>>> import numpy as np
>>> np.set_printoptions(precision=1, suppress=True, linewidth=140)
>>> data = np.loadtxt("mat.csv", delimiter=",")
>>> print(data)
[[ -0.4   0.3  -1.    0.8]
 [  0.6   1.6  -0.2  -0.7]
 [  0.2   0.7  -0.7  -0.9]
 [ -1.3   0.2  -0.2  -1.1]
 [ -1.1   1.5  -0.3   0.5]
 [ -0.4   0.4  -0.5   0.4]
 [  0.3  -0.6  -0.9  -1. ]
 [  0.6   0.5  -0.7   1.4]
 [ -0.1   1.7  -0.5   0.1]
 [ -1.3  -0.8   0.6  -0.4]
 [  0.5   0.2   0.1  -0.1]
 [  0.4   1.    0.5  -1.1]
 [  1.5   0.   -0.3   0.2]
 [  0.1   0.7   0.2   0.7]
 [ -1.5   0.8  -0.9  -2.3]
 [  0.   -0.5   0.6   0.2]
 [  0.4   2.2  -0.9   0.1]
 [ -0.6  -2.   -0.4  -0.5]
 [ -0.4  -1.5   0.4   0.6]
 [ -1.4   1.   -0.1   0.9]
 [  0.   -0.2   0.2   1.9]
 [ -0.4  -0.9   0.7  -0.8]
 [ -1.    1.1   0.1   1.3]
 [  0.4   0.4   0.3  -0.4]
 [  0.5  -0.2  -1.4  -0.6]
 [  1.3   1.4  -0.2  -3.4]
 [ 26.   18.   16.  -24. ]
 [  0.1  -0.4  -1.6  -0.4]
 [  0.5   0.2   0.2   0.4]
 [  1.6  -1.   -0.3   0.8]
 [ -0.7   0.5  -0.5  -2.5]
 [  0.6   1.1  -0.8   1.4]]
>>> # row 26 dominates
>>> Ac = data - data.mean(axis=0)
>>> vecs = np.linalg.svd(Ac)[2][:1]
>>> other = Ac - Ac @ vecs.T @ vecs
>>> print(np.cov(Ac @ vecs.T, rowvar=False))
57.83179415092237
>>> print((Ac @ vecs.T).std(axis=0))
[7.5]
>>> print(np.diag(vecs.T @ vecs))
[0.4 0.2 0.1 0.3]
>>> print(np.linalg.norm(other, axis=1).round(6).argmax())
14
>>> basis = data[[31, 29]].astype(float)
>>> for _ in range(7):
...     lab = np.linalg.norm(data[:, None] - basis, axis=-1).argmin(axis=1)
...     basis = np.array([data[lab == j].mean(axis=0) for j in range(2)])
... 
>>> print(lab)
[0 0 0 0 0 0 0 0 0 0 0 0 0 0 0 0 0 0 0 0 0 0 0 0 0 0 1 0 0 0 0 0]
>>> print(np.abs(basis[1] - basis[0]).argmax())
0
>>> x0 = np.array([-7, 0, -5, 4])
>>> target = data @ x0
>>> beta, lr = np.zeros(4), 1 / np.linalg.norm(data, 2) ** 2
>>> for i in range(300):
...     beta -= lr * data.T @ (data @ beta - target)
...     if i % 50 == 0: print(i, round(np.linalg.norm(data @ beta - target), 1))
... 
0 24.6
50 10.7
100 4.7
150 2.1
200 0.9
250 0.4
>>> print(beta.round(1) + 0)
[-7.  0. -5.  4.]
>>> print(np.round(np.linalg.cond(data), 1))
11.0
>>> M = np.array([[-0.7, -0.2, 0.4, -1.3, 0.4],
...     [0.4, 1.9, 0.1, -0.8, -0.4],
...     [-0.1, 0.6, 0.1, -0.2, 1.3]])
>>> rng = np.random.default_rng(369)
>>> M[0] = M[1] + 0.3 * rng.normal(size=5)
>>> print(M)
[[ 0.5  1.9  0.5 -1.  -0.3]
 [ 0.4  1.9  0.1 -0.8 -0.4]
 [-0.1  0.6  0.1 -0.2  1.3]]
>>> print(round(float(np.linalg.norm(M, "nuc")), 1))
4.8
>>> print(np.round(M[0] @ M[2], 1))
0.9
>>> print(round(np.linalg.norm(M) ** 2 / np.linalg.norm(M, 2) ** 2, 1))
1.2
>>> print(round(np.linalg.norm(M[0], 1), 1), np.round(np.linalg.norm(M[0], np.inf), 1))
4.2 1.9
>>> print(round(np.linalg.norm(M, 2), 1))
3.1
>>> print(np.linalg.norm(M, axis=1).argmax())
0
>>> other = M / np.sqrt((M ** 2).mean(axis=1, keepdims=True))
>>> print(np.linalg.matrix_rank(other) == np.linalg.matrix_rank(M))
True
>>> print(M - M.mean(axis=1, keepdims=True))
[[ 0.2  1.6  0.2 -1.3 -0.6]
 [ 0.2  1.7 -0.1 -1.  -0.6]
 [-0.4  0.3 -0.2 -0.5  1. ]]
>>> print(other[2])
[-0.2  0.9  0.2 -0.3  2. ]
>>> print(np.linalg.matrix_rank(M - M.mean(axis=1, keepdims=True)))
3
>>> U, sv, VT = np.linalg.svd(M, full_matrices=False)
>>> print(sv)
[3.1 1.4 0.3]
>>> print(U.shape, sv.shape, VT.shape)
(3, 3) (3,) (3, 5)
>>> print(np.round(U.T @ M @ VT.T, 1) + 0)
[[3.1 0.  0. ]
 [0.  1.4 0. ]
 [0.  0.  0.3]]
>>> print(np.round(np.sqrt((sv ** 2).sum()), 1), round(np.linalg.norm(M), 1))
3.4 3.4
>>> print(np.round(VT @ VT.T, 1) + 0)
[[1. 0. 0.]
 [0. 1. 0.]
 [0. 0. 1.]]
>>> Q, _ = np.linalg.qr(np.array([[-0.5, -1.2, -0.6, 0.0],
...     [1.0, 0.9, 0.8, 0.0],
...     [-0.6, 0.4, 0.9, -1.6],
...     [0.7, 0.9, 0.9, -0.6]]))
>>> vecs, _ = np.linalg.qr(np.array([[1.0, 1.9, 1.0, -0.8, 1.3],
...     [-0.2, 0.6, 0.2, 0.9, -0.5],
...     [1.7, 2.7, 0.8, -1.8, 0.5],
...     [-1.0, 0.5, -0.5, -1.5, 0.0],
...     [0.8, -0.4, -0.7, -1.2, -0.1]]))
>>> sv = 20 * 0.7 ** np.arange(4)
>>> E = Q[:, :4] * sv @ vecs[:4]
>>> print(E)
[[ 7.4  7.9 -1.1 -6.  -3.8]
 [-5.  -1.   7.9 -3.9 10.9]
 [ 7.2  2.2 -0.6 12.2 -0.1]
 [ 1.  -6.2  0.9 -2.4  9.9]]
>>> G = E.T @ E
>>> print(np.allclose(G, G.T))
True
>>> print(np.diag(G))
[131.5 106.6  65.2 206.2 229.7]
>>> print(G)
[[ 131.5   72.5  -51.5   59.9  -73.5]
 [  72.5  106.6  -23.3   -2.7 -102.2]
 [ -51.5  -23.3   65.2  -34.2   98.9]
 [  59.9   -2.7  -34.2  206.2  -45. ]
 [ -73.5 -102.2   98.9  -45.   229.7]]
>>> print((E @ E.T).shape)
(4, 4)
>>> other = E / np.sqrt((E ** 2).mean(axis=1, keepdims=True))
>>> print(other[2].round(1) + 0)
[ 1.1  0.3 -0.1  1.9  0. ]
>>> print(np.linalg.matrix_rank(E - E.mean(axis=1, keepdims=True)))
4
>>> A = np.load("dump.npy")
>>> print(A)
[[-2  0  0  0  0]
 [ 0  2  0  0  0]
 [ 0  0 -1  0  0]
 [ 0  0  0 -2  0]
 [ 0  0  0  0 -2]]
>>> # symmetric
>>> print(round(np.linalg.det(A), 1))
16.0
>>> print(A @ A)
[[4 0 0 0 0]
 [0 4 0 0 0]
 [0 0 1 0 0]
 [0 0 0 4 0]
 [0 0 0 0 4]]
>>> print((np.linalg.matrix_power((A != 0) + (A.T != 0) + np.eye(5), 5) > 0).astype(int))
[[1 0 0 0 0]
 [0 1 0 0 0]
 [0 0 1 0 0]
 [0 0 0 1 0]
 [0 0 0 0 1]]
>>> arr = np.load("case7.npy")
>>> print(arr)
[[1.  0.  0. ]
 [0.5 0.5 0. ]
 [0.2 0.2 0.5]]
>>> print(np.linalg.matrix_rank(arr - arr[0, 0] * np.eye(3)))
2
>>> print(arr @ arr)
[[1.  0.  0. ]
 [0.8 0.2 0. ]
 [0.5 0.2 0.2]]
>>> x0 = np.array([-1, -2, 1])
>>> target = arr @ x0
>>> beta, lr = np.zeros(3), 1 / np.linalg.norm(arr, 2) ** 2
>>> for i in range(15):
...     beta -= lr * arr.T @ (arr @ beta - target)
...     if i % 5 == 0: print(i, round(np.linalg.norm(arr @ beta - target), 1))
... 
0 0.7
5 0.4
10 0.2
>>> print(round(np.linalg.cond(arr), 1))
3.2
>>> x0 = np.array([-1, 1, 2])
>>> print(np.linalg.norm(arr @ x0) <= np.linalg.norm(arr, 2) * np.linalg.norm(x0) + 1e-9)
True
>>> print((arr * x0).sum(axis=1))
[-1.  0.  1.]
>>> print(arr @ x0)
[-1.  0.  1.]
>>> print(arr @ (2 * x0))
[-2.  0.  2.]
>>> print(np.einsum("ij,j->i", arr, x0))
[-1.  0.  1.]
>>> print(np.round(np.linalg.det(arr), 1))
0.2
>>> arr.inv()
Traceback (most recent call last):
  File "<python-input-78>", line 1, in <module>
    arr.inv()
    ^^^^^^^
AttributeError: 'numpy.ndarray' object has no attribute 'inv'
>>> W0 = np.load("data.npy")
>>> print(W0)
[[  14   38   -2  -15   40  -11]
 [  38  143   37  -81  112  -50]
 [  -2   37  107 -123  -24   34]
 [ -15  -81 -123  217   11  -41]
 [  40  112  -24   11  138  -53]
 [ -11  -50   34  -41  -53   66]]
>>> U, sv, VT = np.linalg.svd(W0)
>>> print(sv.round(1) + 0)
[345.7 277.1  36.   26.2   0.    0. ]
>>> other = U[:, :4] @ np.diag(sv[:4]) @ VT[:4]
>>> print(round(np.linalg.norm(W0 - other) / np.linalg.norm(W0), 1))
0.0
>>> print(np.linalg.matrix_rank(W0, rtol=0.05))
4
>>> print(np.round(np.linalg.norm(W0 - other, 2), 1), round(sv[4], 1))
0.0 0.0
>>> U, sv, VT = np.linalg.svd(W0, full_matrices=False)
>>> print(np.round(VT @ VT.T, 1) + 0)
[[1. 0. 0. 0. 0. 0.]
 [0. 1. 0. 0. 0. 0.]
 [0. 0. 1. 0. 0. 0.]
 [0. 0. 0. 1. 0. 0.]
 [0. 0. 0. 0. 1. 0.]
 [0. 0. 0. 0. 0. 1.]]
>>> print(np.round(sv / sv[0], 1) + 0)
[1.  0.8 0.1 0.1 0.  0. ]
>>> print(np.round(np.abs(VT[0]), 1) + 0)
[0.1 0.5 0.4 0.7 0.2 0. ]
>>> rank = np.linalg.matrix_rank(W0)
>>> print(rank)
4
>>> null = np.linalg.svd(W0)[2][rank:].T
>>> print(np.allclose(W0 @ null, 0))
True
>>> print(np.round(W0 @ null, 1) + 0)
[[0. 0.]
 [0. 0.]
 [0. 0.]
 [0. 0.]
 [0. 0.]
 [0. 0.]]
>>> print(np.linalg.matrix_rank(W0.T @ W0), np.linalg.matrix_rank(W0 @ W0.T))
4 4
>>> evals, vecs = np.linalg.eigh(W0)
>>> x0 = np.array([-4, 3, 3, 3, 0, -3])
>>> print(x0 @ W0 @ x0)
2273
>>> print(round(x0 @ W0 @ x0 / (x0 @ x0), 1), round(evals[0], 1), np.round(evals[-1], 1))
43.7 -0.0 345.7
>>> print(vecs * np.maximum(evals, 0) @ vecs.T)
[[  14.   38.   -2.  -15.   40.  -11.]
 [  38.  143.   37.  -81.  112.  -50.]
 [  -2.   37.  107. -123.  -24.   34.]
 [ -15.  -81. -123.  217.   11.  -41.]
 [  40.  112.  -24.   11.  138.  -53.]
 [ -11.  -50.   34.  -41.  -53.   66.]]
>>> print(vecs * np.abs(evals) @ vecs.T)
[[  14.   38.   -2.  -15.   40.  -11.]
 [  38.  143.   37.  -81.  112.  -50.]
 [  -2.   37.  107. -123.  -24.   34.]
 [ -15.  -81. -123.  217.   11.  -41.]
 [  40.  112.  -24.   11.  138.  -53.]
 [ -11.  -50.   34.  -41.  -53.   66.]]
>>> W1 = np.array([[1, -2, 1],
...     [2, 3, 0],
...     [-3, 2, 2],
...     [0, 3, -3],
...     [3, -2, -2],
...     [2, -3, 2]])
>>> beta = np.array([2, 2, 1])
>>> hid = np.maximum(W0 @ W1 + beta, 0)
>>> print((hid > 0).astype(int))
[[1 0 0]
 [1 1 1]
 [0 0 1]
 [1 1 0]
 [1 1 0]
 [0 0 1]]
>>> print(hid)
[[196   0   0]
 [451 112  32]
 [  0   0 698]
 [145 295   0]
 [646 126   0]
 [  0   0 419]]
>>> basis = np.array([[4, 5, 0], [-4, 6, -8], [-2, 4, 8]])
>>> print(W1 @ basis)
[[ 10  -3  24]
 [ -4  28 -24]
 [-24   5   0]
 [ -6   6 -48]
 [ 24  -5   0]
 [ 16   0  40]]
>>> print(hid @ basis)
[[  784   980     0]
 [ 1292  3055  -640]
 [-1396  2792  5584]
 [ -600  2495 -2360]
 [ 2080  3986 -1008]
 [ -838  1676  3352]]
>>> feats = np.loadtxt("layer17.csv", delimiter=",")
>>> print(feats)
[[-1. -3.  1.  0.  3. -2.  1.]
 [-2.  2. -1.  0.  3.  3.  3.]
 [ 3.  3. -3. -3. -1.  0.  2.]
 [ 2.  0.  2.  3.  0.  3.  1.]
 [ 1.  2.  1. -3. -2. -1.  3.]
 [-2. -1.  3. -2. -1.  1. -1.]
 [ 1.  2.  2. -3. -1. -3.  3.]]
>>> x0 = np.array([-1, 1, -1, 2, 0, 0, 2])
>>> a = np.maximum(feats @ x0, 0)
>>> print(np.maximum(feats @ x0, 0) - np.maximum(-feats @ x0, 0))
[-1. 11.  1.  4.  0. -8. -1.]
>>> print(a)
[ 0. 11.  1.  4.  0.  0.  0.]
>>> print(feats.T @ a)
[-11.  25.  -6.   9.  32.  45.  39.]
>>> print(np.maximum(feats @ (3 * x0), 0))
[ 0. 33.  3. 12.  0.  0.  0.]
>>> print(np.tanh(feats @ x0))
[-0.8  1.   0.8  1.   0.  -1.  -0.8]
>>> lab = rng.permutation(7)
>>> print(lab)
[3 4 2 0 5 6 1]
>>> other = feats[lab][:, lab]
>>> print(other)
[[ 3.  0.  2.  2.  3.  1.  0.]
 [-3. -2.  1.  1. -1.  3.  2.]
 [-3. -1. -3.  3.  0.  2.  3.]
 [ 0.  3.  1. -1. -2.  1. -3.]
 [-2. -1.  3. -2.  1. -1. -1.]
 [-3. -1.  2.  1. -3.  3.  2.]
 [ 0.  3. -1. -2.  3.  3.  2.]]
>>> print(np.trace(other))
3.0
>>> print(np.sort(np.abs(np.linalg.eigvals(other))))
[1.3 4.  4.  4.4 4.8 4.8 5.3]
>>> print(np.diag(other))
[ 3. -2. -3. -1.  1.  3.  2.]
>>> X = np.load("out19.npy")
>>> print(X)
[[  1  -1   1  -1]
 [  1   0   0   0]
 [  1   1   1   1]
 [  1   2   4   8]
 [  1   3   9  27]
 [  1   4  16  64]
 [  1   5  25 125]]
>>> # column 3 is much longer than the rest
>>> other = np.c_[X[:, :1] @ np.array([[5]]), np.array([3, 7, 6, -4, 4, 8, 2])]
>>> print(other)
[[ 5  3]
 [ 5  7]
 [ 5  6]
 [ 5 -4]
 [ 5  4]
 [ 5  8]
 [ 5  2]]
>>> print(np.round(np.linalg.norm(other - X @ np.linalg.lstsq(X, other)[0], axis=0), 1) + 0)
[0.  9.8]
>>> print(np.linalg.matrix_rank(np.c_[X, other]))
5
